$ ipython --no-banner

In [1]: import numpy as np

In [2]: np.set_printoptions(precision=1, suppress=True, linewidth=160)

In [3]: tidy = lambda a: np.round(a, 1) + 0

In [4]: data = np.load("data.npy")

In [5]: print(data)
[[ -2.8 -11.   -0.4]
 [ -0.5  -2.2  -0.5]
 [  1.2   5.2   0.4]
 [  0.1   0.2   0.6]
 [  0.   -0.5  -0.1]
 [  0.8   2.7   0.8]
 [  1.1   4.7  -1.8]
 [ -1.1  -4.9  -0.8]
 [  0.4   1.9  -0.2]
 [  1.7   6.2   0.1]
 [ -0.9  -3.9  -0.1]
 [  0.3   1.6   0.5]
 [  0.5   1.9   0.6]
 [ -0.6  -2.4   0.3]
 [  0.2   0.9   1. ]
 [  2.    7.9   1. ]
 [  0.8   2.6   1.2]
 [ -0.6  -2.4  -1.3]]

In [6]: D = np.linalg.norm(data[:, None] - data[None], axis=-1)

In [7]: D[16].round(6).argsort(kind="stable")[:4]
Out[7]: array([16,  5, 12, 11])

In [8]: print(tidy(D[:5, :5]))
[[ 0.   9.1 16.7 11.6 10.9]
 [ 9.1  0.   7.6  2.7  1.8]
 [16.7  7.6  0.   5.1  5.8]
 [11.6  2.7  5.1  0.   1. ]
 [10.9  1.8  5.8  1.   0. ]]

In [9]: np.flatnonzero(D[16] < D.mean() / 2)
Out[9]: array([ 3,  5,  8, 11, 12, 14, 16])

In [10]: D.shape
Out[10]: (18, 18)

In [11]: tidy(D[16])
Out[11]: array([14.2,  5.3,  2.7,  2.6,  3.5,  0.4,  3.7,  8. ,  1.6,  3.9,  6.8,  1.3,  1. ,  5.3,  1.8,  5.4,  0. ,  5.8])

In [12]: print(D.mean(axis=1).argmax())
0

In [13]: C2 = np.cov(data, rowvar=False)

In [14]: tidy(np.median(data, axis=0))
Out[14]: array([0.2, 1.2, 0.2])

In [15]: C2.shape
Out[15]: (3, 3)

In [16]: print(tidy(np.linalg.eigvalsh(C2)[::-1]))
[21.8  0.6  0. ]

In [17]: tidy(data.std(axis=0))
Out[17]: array([1.1, 4.4, 0.8])

In [18]: tidy(data.sum(axis=1))
Out[18]: array([-14.2,  -3.2,   6.8,   0.9,  -0.6,   4.3,   4. ,  -6.8,   2.1,   8. ,  -4.9,   2.4,   3. ,  -2.7,   2.1,  10.9,   4.6,  -4.3])

In [19]: tidy(data.mean(axis=0))
Out[19]: array([0.1, 0.5, 0.1])

In [20]: rng = np.random.default_rng(685531)

In [21]: idx = rng.permutation(3)

In [22]: A2 = data[:, idx] * rng.choice([-1, 1], 3)

In [23]: A2
Out[23]: 
array([[-11. ,   0.4,  -2.8],
       [ -2.2,   0.5,  -0.5],
       [  5.2,  -0.4,   1.2],
       [  0.2,  -0.6,   0.1],
       [ -0.5,   0.1,   0. ],
       [  2.7,  -0.8,   0.8],
       [  4.7,   1.8,   1.1],
       [ -4.9,   0.8,  -1.1],
       [  1.9,   0.2,   0.4],
       [  6.2,  -0.1,   1.7],
       [ -3.9,   0.1,  -0.9],
       [  1.6,  -0.5,   0.3],
       [  1.9,  -0.6,   0.5],
       [ -2.4,  -0.3,  -0.6],
       [  0.9,  -1. ,   0.2],
       [  7.9,  -1. ,   2. ],
       [  2.6,  -1.2,   0.8],
       [ -2.4,   1.3,  -0.6]])

In [24]: U, _, Vt = np.linalg.svd(data.T @ A2)

In [25]: print(idx)
[1 2 0]

In [26]: tidy(np.linalg.lstsq(data, A2)[0])
Out[26]: 
array([[ 0.,  0.,  1.],
       [ 1.,  0.,  0.],
       [ 0., -1.,  0.]])

In [27]: C2 = np.cov(A2, rowvar=False)

In [28]: tidy(C2)
Out[28]: 
array([[20.4, -1.3,  5.1],
       [-1.3,  0.7, -0.3],
       [ 5.1, -0.3,  1.3]])

In [29]: C2.shape
Out[29]: (3, 3)

In [30]: tidy(np.corrcoef(A2[:, 0], A2[:, 2])[0, 1])
Out[30]: np.float64(1.0)

In [31]: tidy(np.corrcoef(A2.T))
Out[31]: 
array([[ 1. , -0.3,  1. ],
       [-0.3,  1. , -0.4],
       [ 1. , -0.4,  1. ]])
